>>> import numpy as np
>>> from numpy import linalg as LA
>>> np.set_printoptions(suppress=True, linewidth=100)
>>> B = np.array([[1, 3, 2, 3, 2, 0, 0, 2, 1],
...     [2, 0, 0, 0, 0, 2, 1, 3, 3],
...     [3, 1, 0, 0, 3, 0, 2, 2, 2],
...     [2, 1, 0, 2, 2, 2, 2, 0, 1],
...     [3, 3, 0, 3, 3, 1, 3, 0, 1],
...     [3, 2, 2, 0, 2, 3, 0, 0, 1],
...     [0, 3, 3, 2, 1, 1, 1, 0, 3],
...     [1, 2, 1, 2, 0, 3, 1, 3, 2],
...     [0, 0, 3, 2, 1, 2, 0, 3, 3]])
>>> W2 = np.array([[-1, 2, 1, 1, -2],
...     [-3, -3, 2, -2, -2],
...     [0, -2, 1, 3, -2],
...     [3, 3, -2, 3, -1],
...     [0, 1, -1, -1, 3]])
>>> M = np.block([[B, np.zeros((9, 5))], [np.zeros((5, 9)), W2]])
>>> M
array([[ 1.,  3.,  2.,  3.,  2.,  0.,  0.,  2.,  1.,  0.,  0.,  0.,  0.,  0.],
       [ 2.,  0.,  0.,  0.,  0.,  2.,  1.,  3.,  3.,  0.,  0.,  0.,  0.,  0.],
       [ 3.,  1.,  0.,  0.,  3.,  0.,  2.,  2.,  2.,  0.,  0.,  0.,  0.,  0.],
       [ 2.,  1.,  0.,  2.,  2.,  2.,  2.,  0.,  1.,  0.,  0.,  0.,  0.,  0.],
       [ 3.,  3.,  0.,  3.,  3.,  1.,  3.,  0.,  1.,  0.,  0.,  0.,  0.,  0.],
       [ 3.,  2.,  2.,  0.,  2.,  3.,  0.,  0.,  1.,  0.,  0.,  0.,  0.,  0.],
       [ 0.,  3.,  3.,  2.,  1.,  1.,  1.,  0.,  3.,  0.,  0.,  0.,  0.,  0.],
       [ 1.,  2.,  1.,  2.,  0.,  3.,  1.,  3.,  2.,  0.,  0.,  0.,  0.,  0.],
       [ 0.,  0.,  3.,  2.,  1.,  2.,  0.,  3.,  3.,  0.,  0.,  0.,  0.,  0.],
       [ 0.,  0.,  0.,  0.,  0.,  0.,  0.,  0.,  0., -1.,  2.,  1.,  1., -2.],
       [ 0.,  0.,  0.,  0.,  0.,  0.,  0.,  0.,  0., -3., -3.,  2., -2., -2.],
       [ 0.,  0.,  0.,  0.,  0.,  0.,  0.,  0.,  0.,  0., -2.,  1.,  3., -2.],
       [ 0.,  0.,  0.,  0.,  0.,  0.,  0.,  0.,  0.,  3.,  3., -2.,  3., -1.],
       [ 0.,  0.,  0.,  0.,  0.,  0.,  0.,  0.,  0.,  0.,  1., -1., -1.,  3.]])
>>> # 2 groups of indices that never mix
>>> gram = M.T @ M
>>> np.trace(gram), (M ** 2).sum()
(np.float64(396.0), np.float64(396.0))
>>> rng = np.random.default_rng(749)
>>> labels = rng.permutation(14)
>>> B = M[:, labels] * rng.choice([-1, 1], 14)
>>> B
array([[-2., -3.,  0.,  1.,  2., -0.,  1.,  0., -0., -0.,  0., -0.,  2.,  3.],
       [-0., -0.,  1.,  3.,  3., -0.,  2.,  0., -0., -0.,  0., -2.,  0.,  0.],
       [-0., -0.,  2.,  2.,  2., -0.,  3.,  0., -0., -0.,  0., -0.,  3.,  1.],
       [-0., -2.,  2.,  1.,  0., -0.,  2.,  0., -0., -0.,  0., -2.,  2.,  1.],
       [-0., -3.,  3.,  1.,  0., -0.,  3.,  0., -0., -0.,  0., -1.,  3.,  3.],
       [-2., -0.,  0.,  1.,  0., -0.,  3.,  0., -0., -0.,  0., -3.,  2.,  2.],
       [-3., -2.,  1.,  3.,  0., -0.,  0.,  0., -0., -0.,  0., -1.,  1.,  3.],
       [-1., -2.,  1.,  2.,  3., -0.,  1.,  0., -0., -0.,  0., -3.,  0.,  2.],
       [-3., -2.,  0.,  3.,  3., -0.,  0.,  0., -0., -0.,  0., -2.,  1.,  0.],
       [-0., -0.,  0.,  0.,  0., -1.,  0., -2., -2.,  1.,  1., -0.,  0.,  0.],
       [-0., -0.,  0.,  0.,  0., -2.,  0., -2.,  3.,  3., -2., -0.,  0.,  0.],
       [-0., -0.,  0.,  0.,  0., -1.,  0., -2.,  2., -0.,  3., -0.,  0.,  0.],
       [-0., -0.,  0.,  0.,  0.,  2.,  0., -1., -3., -3.,  3., -0.,  0.,  0.],
       [-0., -0.,  0.,  0.,  0.,  1.,  0.,  3., -1., -0., -1., -0.,  0.,  0.]])
>>> Uu, _, Vt = LA.svd(M.T @ B)
>>> labels
array([ 2,  3,  6,  8,  7, 11,  0, 13, 10,  9, 12,  5,  4,  1])
>>> J = np.load("block4.npy")
>>> J
array([[-0.87, -0.99, -1.  , -0.39,  0.46,  0.04,  0.84, -0.99,  1.  , -0.76,  0.92],
       [ 0.08, -0.99, -1.  , -0.88, -0.99, -0.66,  0.97, -1.  ,  1.  , -0.97,  0.97],
       [-0.98,  0.43,  0.99,  0.99,  1.  , -0.1 , -0.62,  0.93,  0.96, -0.09, -0.96],
       [-1.  , -0.72, -0.41,  0.93,  1.  ,  0.39, -0.3 , -0.28,  0.99, -0.5 ,  0.  ],
       [-0.96,  0.24, -0.42, -0.08,  0.82,  0.19, -0.18, -0.57,  0.43, -0.43,  0.53],
       [-0.99,  0.98, -0.1 , -0.86, -0.11,  0.27, -0.58, -0.83, -0.89, -0.68,  0.89],
       [-0.84,  0.65,  0.98,  0.96,  1.  ,  0.04, -0.64,  0.92,  0.49,  0.25, -0.9 ],
       [-1.  ,  0.99, -0.9 , -0.96,  1.  ,  0.93, -0.96, -0.84, -0.97, -0.22,  0.99],
       [ 0.26, -0.78, -0.8 , -0.15, -0.71, -0.43,  0.7 , -0.87,  0.9 , -0.69,  0.43],
       [ 0.99,  0.87,  0.98,  0.24, -0.99, -0.82,  0.42,  0.19, -0.62, -0.58, -0.78],
       [ 0.88, -1.  , -1.  , -0.63, -0.99, -0.74,  0.98, -1.  ,  1.  , -0.93,  0.87],
       [-0.99, -0.92, -0.95,  0.51,  0.99,  0.4 ,  0.17, -0.74,  0.99, -0.41,  0.61],
       [-1.  , -0.95, -0.93,  0.87,  1.  ,  0.91, -0.73,  0.73,  0.96,  0.81,  0.17],
       [ 0.94, -0.85, -0.66, -0.11, -0.61,  0.19,  0.24,  0.49, -0.06,  0.68, -0.21],
       [ 1.  ,  0.78,  1.  ,  0.91, -0.93, -0.62, -0.28,  1.  , -0.96,  0.9 , -1.  ],
       [-0.69, -1.  , -0.98,  0.9 ,  1.  ,  0.27,  0.65, -0.37,  1.  ,  0.08, -0.1 ],
       [-1.  ,  0.17, -0.22,  0.68,  1.  ,  0.62, -0.67,  0.03,  0.8 , -0.11,  0.32],
       [-0.7 ,  0.3 ,  0.85,  0.82,  0.98,  0.24, -0.54,  0.84,  0.22,  0.42, -0.71],
       [-0.97,  0.8 , -0.38, -0.64, -0.9 , -0.77,  0.7 , -1.  ,  0.88, -0.99,  0.88],
       [-0.98,  1.  ,  1.  , -0.72, -0.86, -0.4 , -0.92,  0.23, -1.  , -0.79,  0.03],
       [ 0.98,  1.  ,  1.  , -0.96, -1.  , -0.56, -0.85,  0.85, -1.  ,  0.09, -0.48],
       [-0.33,  0.1 , -0.85, -0.85,  0.72,  0.95, -0.9 ,  0.95, -1.  ,  0.99,  0.56],
       [ 1.  , -1.  , -0.91,  0.94,  0.92,  0.74,  0.34,  1.  ,  0.86,  1.  , -0.97],
       [ 0.54, -0.05,  0.5 ,  0.36,  0.67,  0.41, -0.48,  0.89, -0.65,  0.79, -0.57],
       [ 1.  , -0.58,  0.35,  0.02, -1.  , -0.86,  0.88, -0.67,  0.69, -0.72, -0.49],
       [-0.98, -0.99, -1.  , -0.45,  1.  ,  0.91, -0.22, -0.43,  0.88,  0.78,  0.91],
       [-1.  , -0.32,  0.52,  0.97,  1.  ,  0.35, -0.53,  0.39,  0.98, -0.3 , -0.49],
       [ 1.  , -0.98, -0.81, -0.86, -1.  , -0.96,  0.99, -0.94,  0.56, -0.72, -0.24],
       [-0.81, -0.27, -0.62, -0.08,  0.69,  0.22, -0.04, -0.41,  0.46, -0.16,  0.43],
       [-0.99,  1.  ,  1.  ,  0.95,  0.96, -0.86, -0.63,  0.09,  0.05, -0.98, -0.89],
       [ 0.9 ,  0.49, -0.49, -0.9 , -1.  , -0.52,  0.58, -0.87, -0.73, -0.63,  0.67],
       [-0.93, -0.85,  0.87,  0.99,  1.  ,  0.79, -0.85,  1.  ,  0.91,  0.95, -0.97],
       [-0.45,  0.08, -0.41, -0.35,  0.63,  0.61, -0.54,  0.59, -0.77,  0.71,  0.24],
       [-0.95, -0.32, -0.52,  0.33,  0.84, -0.21,  0.31, -0.83,  0.94, -0.78,  0.44],
       [ 1.  , -0.91, -0.7 , -0.34, -1.  , -0.78,  0.92, -0.83,  0.83, -0.63, -0.06],
       [ 0.02, -0.97, -0.84,  0.65,  0.94,  0.31,  0.27,  0.26,  0.94,  0.46, -0.22],
       [-0.96, -0.86, -0.11,  0.94,  1.  , -0.05,  0.18, -0.15,  0.99, -0.49, -0.45],
       [ 0.48, -0.9 , -0.98, -0.76, -0.92, -0.05,  0.69, -0.9 ,  0.69, -0.36,  0.8 ],
       [-0.98,  0.99,  0.95, -0.13,  0.3 , -0.32, -0.54, -0.49, -0.74, -0.82,  0.23],
       [-0.66, -1.  , -0.18,  1.  ,  1.  ,  0.99, -0.97,  1.  ,  0.38,  1.  , -0.98],
       [-0.83,  0.99,  0.99,  0.56, -0.32, -0.82,  0.02, -0.64,  0.14, -0.95, -0.47],
       [ 1.  , -0.43,  0.91,  0.19, -1.  , -0.56,  0.47,  0.95, -0.9 ,  0.84, -0.94],
       [ 0.49, -0.11,  0.51,  0.45,  0.08, -0.24,  0.13,  0.26,  0.35, -0.05, -0.46]])
>>> labels = J[:, 9] > np.median(J[:, 9])
>>> f = J[labels].mean(axis=0) - J[~labels].mean(axis=0)
>>> np.argsort(-np.abs(f).round(6), kind="stable")
array([ 9,  7,  4,  5,  6, 10,  3,  8,  2,  0,  1])
>>> round(float((((J - J.mean(axis=0)) @ f > 0) == labels).mean()), 2)
0.86
>>> Uu, sv, Vt = LA.svd(J, full_matrices=False)
>>> (sv > 1e-8).sum()
np.int64(11)
>>> np.round(sv / sv[0], 2)
array([1.  , 0.93, 0.72, 0.62, 0.25, 0.18, 0.17, 0.15, 0.14, 0.11, 0.08])
>>> sv.round(2)
array([9.46, 8.78, 6.8 , 5.84, 2.34, 1.69, 1.63, 1.38, 1.31, 1.  , 0.8 ])
>>> Uu.shape, sv.shape, Vt.shape
((43, 11), (11,), (11, 11))
>>> np.round(np.sqrt((sv ** 2).sum()), 2), np.round(LA.norm(J), 2)
(np.float64(16.22), np.float64(16.22))
>>> labels = rng.permutation(11)
>>> B = J[:, labels] * rng.choice([-1, 1], 11)
>>> B
array([[-0.99,  1.  ,  0.39, -1.  ,  0.46,  0.76,  0.87,  0.92, -0.99,  0.04, -0.84],
       [-1.  ,  1.  ,  0.88, -1.  , -0.99,  0.97, -0.08,  0.97, -0.99, -0.66, -0.97],
       [ 0.93,  0.96, -0.99,  0.99,  1.  ,  0.09,  0.98, -0.96,  0.43, -0.1 ,  0.62],
       [-0.28,  0.99, -0.93, -0.41,  1.  ,  0.5 ,  1.  ,  0.  , -0.72,  0.39,  0.3 ],
       [-0.57,  0.43,  0.08, -0.42,  0.82,  0.43,  0.96,  0.53,  0.24,  0.19,  0.18],
       [-0.83, -0.89,  0.86, -0.1 , -0.11,  0.68,  0.99,  0.89,  0.98,  0.27,  0.58],
       [ 0.92,  0.49, -0.96,  0.98,  1.  , -0.25,  0.84, -0.9 ,  0.65,  0.04,  0.64],
       [-0.84, -0.97,  0.96, -0.9 ,  1.  ,  0.22,  1.  ,  0.99,  0.99,  0.93,  0.96],
       [-0.87,  0.9 ,  0.15, -0.8 , -0.71,  0.69, -0.26,  0.43, -0.78, -0.43, -0.7 ],
       [ 0.19, -0.62, -0.24,  0.98, -0.99,  0.58, -0.99, -0.78,  0.87, -0.82, -0.42],
       [-1.  ,  1.  ,  0.63, -1.  , -0.99,  0.93, -0.88,  0.87, -1.  , -0.74, -0.98],
       [-0.74,  0.99, -0.51, -0.95,  0.99,  0.41,  0.99,  0.61, -0.92,  0.4 , -0.17],
       [ 0.73,  0.96, -0.87, -0.93,  1.  , -0.81,  1.  ,  0.17, -0.95,  0.91,  0.73],
       [ 0.49, -0.06,  0.11, -0.66, -0.61, -0.68, -0.94, -0.21, -0.85,  0.19, -0.24],
       [ 1.  , -0.96, -0.91,  1.  , -0.93, -0.9 , -1.  , -1.  ,  0.78, -0.62,  0.28],
       [-0.37,  1.  , -0.9 , -0.98,  1.  , -0.08,  0.69, -0.1 , -1.  ,  0.27, -0.65],
       [ 0.03,  0.8 , -0.68, -0.22,  1.  ,  0.11,  1.  ,  0.32,  0.17,  0.62,  0.67],
       [ 0.84,  0.22, -0.82,  0.85,  0.98, -0.42,  0.7 , -0.71,  0.3 ,  0.24,  0.54],
       [-1.  ,  0.88,  0.64, -0.38, -0.9 ,  0.99,  0.97,  0.88,  0.8 , -0.77, -0.7 ],
       [ 0.23, -1.  ,  0.72,  1.  , -0.86,  0.79,  0.98,  0.03,  1.  , -0.4 ,  0.92],
       [ 0.85, -1.  ,  0.96,  1.  , -1.  , -0.09, -0.98, -0.48,  1.  , -0.56,  0.85],
       [ 0.95, -1.  ,  0.85, -0.85,  0.72, -0.99,  0.33,  0.56,  0.1 ,  0.95,  0.9 ],
       [ 1.  ,  0.86, -0.94, -0.91,  0.92, -1.  , -1.  , -0.97, -1.  ,  0.74, -0.34],
       [ 0.89, -0.65, -0.36,  0.5 ,  0.67, -0.79, -0.54, -0.57, -0.05,  0.41,  0.48],
       [-0.67,  0.69, -0.02,  0.35, -1.  ,  0.72, -1.  , -0.49, -0.58, -0.86, -0.88],
       [-0.43,  0.88,  0.45, -1.  ,  1.  , -0.78,  0.98,  0.91, -0.99,  0.91,  0.22],
       [ 0.39,  0.98, -0.97,  0.52,  1.  ,  0.3 ,  1.  , -0.49, -0.32,  0.35,  0.53],
       [-0.94,  0.56,  0.86, -0.81, -1.  ,  0.72, -1.  , -0.24, -0.98, -0.96, -0.99],
       [-0.41,  0.46,  0.08, -0.62,  0.69,  0.16,  0.81,  0.43, -0.27,  0.22,  0.04],
       [ 0.09,  0.05, -0.95,  1.  ,  0.96,  0.98,  0.99, -0.89,  1.  , -0.86,  0.63],
       [-0.87, -0.73,  0.9 , -0.49, -1.  ,  0.63, -0.9 ,  0.67,  0.49, -0.52, -0.58],
       [ 1.  ,  0.91, -0.99,  0.87,  1.  , -0.95,  0.93, -0.97, -0.85,  0.79,  0.85],
       [ 0.59, -0.77,  0.35, -0.41,  0.63, -0.71,  0.45,  0.24,  0.08,  0.61,  0.54],
       [-0.83,  0.94, -0.33, -0.52,  0.84,  0.78,  0.95,  0.44, -0.32, -0.21, -0.31],
       [-0.83,  0.83,  0.34, -0.7 , -1.  ,  0.63, -1.  , -0.06, -0.91, -0.78, -0.92],
       [ 0.26,  0.94, -0.65, -0.84,  0.94, -0.46, -0.02, -0.22, -0.97,  0.31, -0.27],
       [-0.15,  0.99, -0.94, -0.11,  1.  ,  0.49,  0.96, -0.45, -0.86, -0.05, -0.18],
       [-0.9 ,  0.69,  0.76, -0.98, -0.92,  0.36, -0.48,  0.8 , -0.9 , -0.05, -0.69],
       [-0.49, -0.74,  0.13,  0.95,  0.3 ,  0.82,  0.98,  0.23,  0.99, -0.32,  0.54],
       [ 1.  ,  0.38, -1.  , -0.18,  1.  , -1.  ,  0.66, -0.98, -1.  ,  0.99,  0.97],
       [-0.64,  0.14, -0.56,  0.99, -0.32,  0.95,  0.83, -0.47,  0.99, -0.82, -0.02],
       [ 0.95, -0.9 , -0.19,  0.91, -1.  , -0.84, -1.  , -0.94, -0.43, -0.56, -0.47],
       [ 0.26,  0.35, -0.45,  0.51,  0.08,  0.05, -0.49, -0.46, -0.11, -0.24, -0.13]])
>>> Uu, _, Vt = LA.svd(J.T @ B)
>>> labels
array([ 7,  8,  3,  2,  4,  9,  0, 10,  1,  5,  6])
>>> np.round(LA.lstsq(J, B)[0], 2) + 0
array([[ 0.,  0.,  0.,  0.,  0.,  0., -1.,  0.,  0.,  0.,  0.],
       [ 0.,  0.,  0.,  0.,  0.,  0.,  0.,  0.,  1.,  0.,  0.],
       [ 0.,  0.,  0.,  1.,  0.,  0.,  0.,  0.,  0.,  0.,  0.],
       [ 0.,  0., -1.,  0.,  0.,  0.,  0.,  0.,  0.,  0.,  0.],
       [ 0.,  0.,  0.,  0.,  1.,  0.,  0.,  0.,  0.,  0.,  0.],
       [ 0.,  0.,  0.,  0.,  0.,  0.,  0.,  0.,  0.,  1.,  0.],
       [ 0.,  0.,  0.,  0.,  0.,  0.,  0.,  0.,  0.,  0., -1.],
       [ 1.,  0.,  0.,  0.,  0.,  0.,  0.,  0.,  0.,  0.,  0.],
       [ 0.,  1.,  0.,  0.,  0.,  0.,  0.,  0.,  0.,  0.,  0.],
       [ 0.,  0.,  0.,  0.,  0., -1.,  0.,  0.,  0.,  0.,  0.],
       [ 0.,  0.,  0.,  0.,  0.,  0.,  0.,  1.,  0.,  0.,  0.]])
>>> Q, evecs = LA.qr(B[:, :4])[0], LA.qr(B[:, 4:])[0]
>>> sv = LA.svd(Q.T @ evecs, compute_uv=False)
>>> (sv > 0.9).sum()
np.int64(2)
>>> round(float(LA.norm(Q @ Q.T - evecs @ evecs.T, 2)), 2)
1.0
>>> A = np.load("a.npy")
>>> A.round(2)
array([[0.33, 0.33, 0.  , 0.  , 0.  , 0.  , 0.33, 0.  , 0.  , 0.  , 0.  ],
       [0.2 , 0.2 , 0.2 , 0.  , 0.  , 0.  , 0.2 , 0.  , 0.  , 0.2 , 0.  ],
       [0.  , 0.  , 0.4 , 0.  , 0.  , 0.2 , 0.2 , 0.  , 0.  , 0.  , 0.2 ],
       [0.  , 0.  , 0.  , 1.  , 0.  , 0.  , 0.  , 0.  , 0.  , 0.  , 0.  ],
       [0.  , 0.17, 0.  , 0.17, 0.17, 0.17, 0.17, 0.  , 0.  , 0.17, 0.  ],
       [0.  , 0.  , 0.  , 0.  , 0.5 , 0.5 , 0.  , 0.  , 0.  , 0.  , 0.  ],
       [0.  , 0.  , 0.  , 0.33, 0.  , 0.  , 0.67, 0.  , 0.  , 0.  , 0.  ],
       [0.17, 0.  , 0.17, 0.  , 0.  , 0.17, 0.17, 0.17, 0.17, 0.  , 0.  ],
       [0.  , 0.  , 0.  , 0.  , 0.  , 0.  , 0.  , 0.  , 0.5 , 0.5 , 0.  ],
       [0.  , 0.25, 0.25, 0.  , 0.  , 0.  , 0.  , 0.25, 0.  , 0.25, 0.  ],
       [0.2 , 0.  , 0.2 , 0.  , 0.  , 0.  , 0.  , 0.  , 0.  , 0.2 , 0.4 ]])
>>> # row-stochastic, so 1 is an eigenvalue
>>> B = LA.inv(M)
>>> np.allclose(B, M.T)
False
>>> np.round(LA.cond(M), 2)
np.float64(69.63)
